% ipython --no-banner

In [1]: import numpy as np

In [2]: np.set_printoptions(suppress=True, linewidth=200)

In [3]: tidy = lambda a: np.round(a, 3) + 0

In [4]: r0 = np.array([-1, -5, 8, 7, 5, -8, 1]) + 0.5

In [5]: feats = np.outer(r0, r0) / (r0 @ r0)

In [6]: tidy(feats)
Out[6]: 
array([[ 0.001,  0.009, -0.018, -0.016, -0.012,  0.016, -0.003],
       [ 0.009,  0.085, -0.161, -0.142, -0.104,  0.142, -0.028],
       [-0.018, -0.161,  0.304,  0.268,  0.197, -0.268,  0.054],
       [-0.016, -0.142,  0.268,  0.237,  0.174, -0.237,  0.047],
       [-0.012, -0.104,  0.197,  0.174,  0.127, -0.174,  0.035],
       [ 0.016,  0.142, -0.268, -0.237, -0.174,  0.237, -0.047],
       [-0.003, -0.028,  0.054,  0.047,  0.035, -0.047,  0.009]])

In [7]: # rank 1

In [8]: U, sigma, VT = np.linalg.svd(feats)

In [9]: tidy(sigma)
Out[9]: array([1., 0., 0., 0., 0., 0., 0.])

In [10]: B = U[:, :1] @ np.diag(sigma[:1]) @ VT[:1]

In [11]: tidy(np.linalg.norm(feats - B) / np.linalg.norm(feats))
Out[11]: np.float64(0.0)

In [12]: np.linalg.matrix_rank(B)
Out[12]: np.int64(1)

In [13]: tidy(B)
Out[13]: 
array([[ 0.001,  0.009, -0.018, -0.016, -0.012,  0.016, -0.003],
       [ 0.009,  0.085, -0.161, -0.142, -0.104,  0.142, -0.028],
       [-0.018, -0.161,  0.304,  0.268,  0.197, -0.268,  0.054],
       [-0.016, -0.142,  0.268,  0.237,  0.174, -0.237,  0.047],
       [-0.012, -0.104,  0.197,  0.174,  0.127, -0.174,  0.035],
       [ 0.016,  0.142, -0.268, -0.237, -0.174,  0.237, -0.047],
       [-0.003, -0.028,  0.054,  0.047,  0.035, -0.047,  0.009]])

In [14]: M = np.loadtxt("test10.csv", delimiter=",")

In [15]: M
Out[15]: 
array([[-2.,  3.,  3.,  0., -2.,  1.,  1.],
       [ 3., -3., -2.,  0., -1., -2.,  1.],
       [ 2., -2., -3., -1.,  2.,  2., -2.],
       [-4., -5.,  0.,  0.,  1.,  5., -1.],
       [-3., -3.,  2.,  1., -1.,  1.,  3.],
       [ 0., -6., -3., -2., -1., -3.,  3.],
       [ 5., -5., -5., -1.,  1.,  0., -1.],
       [ 3., -3., -2.,  0., -1., -2.,  1.],
       [-3., -3., -1., -2.,  0., -1.,  2.],
       [-2.,  3.,  3.,  0., -2.,  1.,  1.],
       [ 0.,  1.,  0., -1.,  0.,  3., -1.],
       [-1.,  2., -1., -4., -3.,  2.,  2.],
       [-2.,  3.,  3.,  0., -2.,  1.,  1.],
       [-4.,  1.,  0., -3., -3.,  1.,  1.],
       [ 0.,  0.,  0.,  0.,  0.,  0.,  0.],
       [ 1.,  0.,  1.,  0., -3., -1.,  2.],
       [ 0.,  0.,  0.,  0.,  0.,  0.,  0.],
       [-5., -4., -4., -6., -1.,  2.,  1.],
       [-4., -8., -2., -4., -5., -3.,  9.],
       [-3., -3., -1., -2.,  0., -1.,  2.],
       [-3., -3.,  2.,  1., -1.,  1.,  3.],
       [-5.,  0.,  5.,  1., -3.,  2.,  4.],
       [ 0.,  1.,  0., -1.,  0.,  3., -1.],
       [-1.,  1., -1., -3., -3., -1.,  3.],
       [-3., -3., -1., -2.,  0., -1.,  2.],
       [ 2., -8., -3.,  0.,  0.,  1.,  2.],
       [-3., -3., -1., -2.,  0., -1.,  2.],
       [-7., -8., -1., -2.,  1.,  4.,  1.],
       [-3., -3., -1., -2.,  0., -1.,  2.],
       [-5.,  0.,  2., -2., -2.,  0.,  3.],
       [-3., -3., -1., -2.,  0., -1.,  2.],
       [ 0., -3., -1.,  0., -1.,  0., -1.],
       [-1., -2., -2., -3., -4., -1.,  2.],
       [-3.,  1.,  1., -3., -6.,  0.,  3.]])

In [16]: x0 = np.array([-3, 3, -2, 0, 0, 3, 3])

In [17]: rhs = M @ x0

In [18]: rhs
Out[18]: 
array([ 15., -17.,  -6.,   9.,   8., -12., -23., -17.,   5.,  15.,   9.,  23.,  15.,  21.,   0.,  -2.,   0.,  20.,  10.,   5.,   8.,  23.,   9.,  14.,   5., -15.,   5.,  14.,   5.,  20.,   5., -10.,
         4.,  19.])

In [19]: tidy(np.linalg.pinv(M) @ M)
Out[19]: 
array([[1., 0., 0., 0., 0., 0., 0.],
       [0., 1., 0., 0., 0., 0., 0.],
       [0., 0., 1., 0., 0., 0., 0.],
       [0., 0., 0., 1., 0., 0., 0.],
       [0., 0., 0., 0., 1., 0., 0.],
       [0., 0., 0., 0., 0., 1., 0.],
       [0., 0., 0., 0., 0., 0., 1.]])

In [20]: rng = np.random.default_rng(12212)

In [21]: rhs = rhs + 0.05 * rng.normal(size=34)

In [22]: tidy(rhs)
Out[22]: 
array([ 14.911, -17.01 ,  -6.056,   9.052,   8.007, -11.939, -22.992, -16.997,   4.986,  15.051,   8.98 ,  23.083,  15.01 ,  20.966,   0.011,  -1.895,  -0.021,  19.926,  10.006,   5.008,   8.002,
        22.943,   8.982,  13.934,   5.065, -14.935,   4.956,  13.975,   5.055,  19.993,   5.   ,  -9.976,   4.071,  19.036])

In [23]: coef, *_ = np.linalg.lstsq(M, rhs)

In [24]: tidy(M.T @ (rhs - M @ coef))
Out[24]: array([0., 0., 0., 0., 0., 0., 0.])

In [25]: tidy(np.linalg.norm(rhs - M @ coef))
Out[25]: np.float64(0.244)

In [26]: Xs = M - M.mean(axis=0)

In [27]: U, sigma, VT = np.linalg.svd(Xs, full_matrices=False)

In [28]: (np.sign(U[:, 0]) == np.sign(U[0, 0])).astype(int)
Out[28]: array([1, 0, 0, 0, 1, 0, 0, 0, 0, 1, 1, 1, 1, 1, 1, 1, 1, 0, 0, 0, 1, 1, 1, 1, 0, 0, 0, 0, 0, 1, 0, 0, 0, 1])

In [29]: tidy(np.abs(VT[-1]))
Out[29]: array([0.281, 0.256, 0.667, 0.605, 0.096, 0.071, 0.177])

In [30]: np.linalg.matrix_rank(Xs)
Out[30]: np.int64(7)

In [31]: mat = np.array([[1.5, 0.1, -0.1, -0.6, 1.0, -1.3, -1.9],
    ...:     [0.6, -0.4, 0.5, -0.2, 0.1, -0.4, -0.7],
    ...:     [0.8, 0.2, 0.2, 0.5, 0.2, -1.9, 1.1],
    ...:     [0.9, -0.2, 1.2, 1.5, -0.7, -0.4, -0.6],
    ...:     [0.1, 2.0, -0.1, 0.4, -0.1, 0.3, -1.6],
    ...:     [-0.6, -0.2, 0.5, -1.4, 0.4, -0.3, 0.1]])

In [32]: mat[:, 5] *= 10

In [33]: mat
Out[33]: 
array([[  1.5,   0.1,  -0.1,  -0.6,   1. , -13. ,  -1.9],
       [  0.6,  -0.4,   0.5,  -0.2,   0.1,  -4. ,  -0.7],
       [  0.8,   0.2,   0.2,   0.5,   0.2, -19. ,   1.1],
       [  0.9,  -0.2,   1.2,   1.5,  -0.7,  -4. ,  -0.6],
       [  0.1,   2. ,  -0.1,   0.4,  -0.1,   3. ,  -1.6],
       [ -0.6,  -0.2,   0.5,  -1.4,   0.4,  -3. ,   0.1]])

In [34]: # column 5 is much longer than the rest

In [35]: B = mat + rng.integers(-2, 3, (6, 5)) @ rng.integers(-2, 3, (5, 7))

In [36]: tidy(B)
Out[36]: 
array([[ -0.5,   3.1,  -7.1,   2.4,   0. ,  -9. ,  -0.9],
       [ -3.4,   6.6,  -1.5,   2.8,   2.1,  -3. ,  -3.7],
       [  8.8,  -7.8,  -1.8,  -5.5,  -6.8, -17. ,   0.1],
       [  0.9,  -1.2,   1.2,   0.5,  -2.7,  -1. ,   0.4],
       [  0.1,  -1. ,   5.9,   5.4,   3.9,   2. ,   7.4],
       [ -2.6,  -0.2,  11.5,  -1.4,   5.4,  -8. ,   1.1]])

In [37]: np.abs(B - mat).sum(axis=1)
Out[37]: array([21., 22., 34.,  8., 28., 24.])

In [38]: tidy(np.linalg.svd(B - mat, compute_uv=False))
Out[38]: array([19.254, 16.706, 10.077,  3.08 ,  1.466,  0.   ])

In [39]: r0 = np.array([-5, -3, 2, 0])

In [40]: K = np.array([np.roll(r0, i) for i in range(4)])

In [41]: K
Out[41]: 
array([[-5, -3,  2,  0],
       [ 0, -5, -3,  2],
       [ 2,  0, -5, -3],
       [-3,  2,  0, -5]])

In [42]: lab = rng.permutation(4)

In [43]: lab
Out[43]: array([2, 3, 0, 1])

In [44]: B = K[lab][:, lab]

In [45]: B
Out[45]: 
array([[-5, -3,  2,  0],
       [ 0, -5, -3,  2],
       [ 2,  0, -5, -3],
       [-3,  2,  0, -5]])

In [46]: tidy(np.linalg.norm(K, 2))
Out[46]: np.float64(7.616)

In [47]: tidy(np.linalg.norm(K, 1)), tidy(np.linalg.norm(K, np.inf))
Out[47]: (np.float64(10.0), np.float64(10.0))

In [48]: tidy(np.linalg.norm(K, axis=0))
Out[48]: array([6.164, 6.164, 6.164, 6.164])

In [49]: np.linalg.norm(K, axis=1).argmax()
Out[49]: np.int64(0)

In [50]: tidy(np.linalg.norm(K, axis=1))
Out[50]: array([6.164, 6.164, 6.164, 6.164])

In [51]: B = K + rng.integers(-2, 3, (4, 3)) @ rng.integers(-2, 3, (3, 4))

In [52]: B
Out[52]: 
array([[-3, -8,  5, -2],
       [ 0, -6,  0,  0],
       [ 7, -8,  0, -7],
       [-6,  5, -2, -3]])

In [53]: tidy(np.linalg.svd(B - K, compute_uv=False))
Out[53]: array([14.271,  2.545,  1.366,  0.   ])

In [54]: np.linalg.matrix_rank(B - K, tol=1e-8)
Out[54]: np.int64(3)

In [55]: F = np.load("w.npy")

In [56]: F
Out[56]: 
array([[0., 0., 0., 3., 1., 3.],
       [0., 0., 0., 0., 1., 0.],
       [0., 0., 0., 1., 1., 1.],
       [3., 0., 1., 0., 0., 0.],
       [1., 1., 1., 0., 0., 0.],
       [3., 0., 1., 0., 0., 0.]])

In [57]: np.linalg.lstsq(F[:-1].T, F[-1])[2]
Out[57]: np.int32(4)

In [58]: x0 = np.array([0, 7, 4, 2, 4, 0])

In [59]: h = np.maximum(F @ x0, 0)

In [60]: h
Out[60]: array([10.,  4.,  6.,  4., 11.,  4.])

In [61]: F * (h > 1e-9)[:, None]
Out[61]: 
array([[0., 0., 0., 3., 1., 3.],
       [0., 0., 0., 0., 1., 0.],
       [0., 0., 0., 1., 1., 1.],
       [3., 0., 1., 0., 0., 0.],
       [1., 1., 1., 0., 0., 0.],
       [3., 0., 1., 0., 0., 0.]])

In [62]: F.T @ h
Out[62]: array([35., 11., 19., 36., 20., 36.])

In [63]: tidy(np.linalg.norm(F[5] - F[2]))
Out[63]: np.float64(3.606)

In [64]: F[5] @ F[2]
Out[64]: np.float64(0.0)

In [65]: tidy(np.linalg.norm(F, 1)), tidy(np.linalg.norm(F, np.inf))
Out[65]: (np.float64(7.0), np.float64(7.0))

In [66]: tidy(np.linalg.norm(F, axis=1))
Out[66]: array([4.359, 1.   , 1.732, 3.162, 1.732, 3.162])

In [67]: tidy(np.linalg.norm(F, 2))
Out[67]: np.float64(4.659)

In [68]: tidy(np.linalg.norm(F[5], 1)), tidy(np.linalg.norm(F[5], np.inf))
Out[68]: (np.float64(4.0), np.float64(3.0))

In [69]: J = np.load("sample2.npy")

In [70]: J
Out[70]: 
array([[ 8,  7, 11,  7,  8,  7,  8, 10],
       [ 7,  6, 10,  6,  7,  6,  7,  9],
       [-1, -2,  2, -2, -1, -2, -1,  1],
       [ 8,  7, 11,  7,  8,  7,  8, 10],
       [ 1,  0,  4,  0,  1,  0,  1,  3],
       [-1, -2,  2, -2, -1, -2, -1,  1]])

In [71]: # looks like rank 2

In [72]: r = np.linalg.matrix_rank(J)

In [73]: r
Out[73]: np.int64(2)

In [74]: null = np.linalg.svd(J)[2][r:].T

In [75]: np.allclose(J @ null, 0)
Out[75]: True

In [76]: [int(np.linalg.matrix_rank(J[:i])) for i in range(1, len(J) + 1)]
Out[76]: [1, 2, 2, 2, 2, 2]

In [77]: null.shape
Out[77]: (8, 6)

In [78]: [int(np.linalg.matrix_rank(J[:, :j + 1])) for j in range(8)]
Out[78]: [1, 2, 2, 2, 2, 2, 2, 2]

In [79]: [int(np.linalg.matrix_rank(np.delete(J, i, axis=0))) for i in range(6)]
Out[79]: [2, 2, 2, 2, 2, 2]

In [80]: np.argsort(-np.linalg.norm(J, axis=0).round(6), kind="stable")[:3]
Out[80]: array([2, 7, 0])

In [81]: [round(float(x), 3) for x in np.linalg.svd(J, compute_uv=False)[:3]]
Out[81]: [39.713, 6.845, 0.0]

In [82]: tidy(np.linalg.norm(J, 2) / np.linalg.norm(J))
Out[82]: np.float64(0.985)

In [83]: U, sigma, VT = np.linalg.svd(J)

In [84]: tidy(sigma)
Out[84]: array([39.713,  6.845,  0.   ,  0.   ,  0.   ,  0.   ])

In [85]: B = U[:, :2] @ np.diag(sigma[:2]) @ VT[:2]

In [86]: np.linalg.matrix_rank(B)
Out[86]: np.int64(2)

In [87]: tidy(np.linalg.norm(J - B) / np.linalg.norm(J))
Out[87]: np.float64(0.0)

In [88]: np.linalg.matrix_rank(J, rtol=0.05)
Out[88]: np.int64(2)

In [89]: tidy(B)
Out[89]: 
array([[ 8.,  7., 11.,  7.,  8.,  7.,  8., 10.],
       [ 7.,  6., 10.,  6.,  7.,  6.,  7.,  9.],
       [-1., -2.,  2., -2., -1., -2., -1.,  1.],
       [ 8.,  7., 11.,  7.,  8.,  7.,  8., 10.],
       [ 1.,  0.,  4.,  0.,  1.,  0.,  1.,  3.],
       [-1., -2.,  2., -2., -1., -2., -1.,  1.]])

In [90]: U, sigma, VT = np.linalg.svd(J)

In [91]: vecs = VT[:(sigma > 1e-8).sum()]

In [92]: x0 = J[3] + -1 * J[4] + rng.integers(2) * np.eye(8)[7]

In [93]: x0
Out[93]: array([7., 7., 7., 7., 7., 7., 7., 7.])

In [94]: np.allclose(vecs.T @ vecs @ x0, x0)
Out[94]: True

In [95]: tidy(np.diag(vecs.T @ vecs))
Out[95]: array([0.129, 0.226, 0.613, 0.226, 0.129, 0.226, 0.129, 0.323])

In [96]: X = np.diag(10 * np.array([1, 2, 0, 1, 2, 2, 0])) + np.array([[0, 1, -1, 0, 2, 3, -3],
    ...:     [1, 1, -1, 3, -2, -1, 1],
    ...:     [0, 3, 0, -1, 1, 2, -2],
    ...:     [2, 0, -3, 1, 0, 0, 0],
    ...:     [-3, -3, -1, -3, 3, 2, 3],
    ...:     [-2, 3, 1, -1, -1, 1, -2],
    ...:     [-3, -1, -1, -2, -2, -3, 3]])

In [97]: X
Out[97]: 
array([[10,  1, -1,  0,  2,  3, -3],
       [ 1, 21, -1,  3, -2, -1,  1],
       [ 0,  3,  0, -1,  1,  2, -2],
       [ 2,  0, -3, 11,  0,  0,  0],
       [-3, -3, -1, -3, 23,  2,  3],
       [-2,  3,  1, -1, -1, 21, -2],
       [-3, -1, -1, -2, -2, -3,  3]])

In [98]: lab = rng.permutation(7)

In [99]: B = X[:, lab] * rng.choice([-1, 1], 7)

In [100]: B
Out[100]: 
array([[  1,  -3,  10,   0,  -3,   2,  -1],
       [  1,   1,   1,  -3,   1,  -2, -21],
       [  0,  -2,   0,   1,  -2,   1,  -3],
       [  3,   0,   2, -11,   0,   0,   0],
       [  1,   3,  -3,   3,  -2,  23,   3],
       [ -1,  -2,  -2,   1, -21,  -1,  -3],
       [  1,   3,  -3,   2,   3,  -2,   1]])

In [101]: U, _, VT = np.linalg.svd(X.T @ B)

In [102]: tidy(U @ VT)
Out[102]: 
array([[ 0.,  0.,  1.,  0.,  0.,  0.,  0.],
       [ 0.,  0.,  0.,  0.,  0.,  0., -1.],
       [-1.,  0.,  0.,  0.,  0.,  0.,  0.],
       [ 0.,  0.,  0., -1.,  0.,  0.,  0.],
       [ 0.,  0.,  0.,  0.,  0.,  1.,  0.],
       [ 0.,  0.,  0.,  0., -1.,  0.,  0.],
       [ 0.,  1.,  0.,  0.,  0.,  0.,  0.]])

In [103]: tidy(np.linalg.lstsq(X, B)[0])
Out[103]: 
array([[ 0.,  0.,  1.,  0.,  0.,  0.,  0.],
       [ 0.,  0.,  0.,  0.,  0.,  0., -1.],
       [-1.,  0.,  0.,  0.,  0.,  0.,  0.],
       [ 0.,  0.,  0., -1.,  0.,  0.,  0.],
       [ 0.,  0.,  0.,  0.,  0.,  1.,  0.],
       [ 0.,  0.,  0.,  0., -1.,  0.,  0.],
       [ 0.,  1.,  0.,  0.,  0.,  0.,  0.]])

In [104]: lab
Out[104]: array([2, 6, 0, 3, 5, 4, 1])

In [105]: m1 = np.array([[1.0, 4.0, 0.0, 0.0, 0.0],
     ...:     [4.0, 5.0, 4.0, 0.0, 0.0],
     ...:     [0.0, 4.0, 0.0, 4.0, 0.0],
     ...:     [0.0, 0.0, 4.0, 9.0, 4.0],
     ...:     [0.0, 0.0, 0.0, 4.0, 4.0]])

In [106]: ev, vecs = np.linalg.eigh(m1)

In [107]: x0 = np.array([2, 1, 0, -1, -2])

In [108]: tidy(np.linalg.eigvalsh(m1[1:, 1:]))
Out[108]: array([-3.448,  2.19 ,  6.81 , 12.448])

In [109]: np.abs(m1).sum(axis=1).max(), tidy(np.abs(ev).max())
Out[109]: (np.float64(17.0), np.float64(12.501))

In [110]: (np.sign(vecs[:, -1].round(6)) == np.sign(vecs[0, -1].round(6))).astype(int)
Out[110]: array([1, 1, 1, 1, 1])

In [111]: x0 @ m1 @ x0 / (x0 @ x0), tidy(ev[0]), tidy(ev[-1])
Out[111]: (np.float64(6.6), np.float64(-4.111), np.float64(12.501))
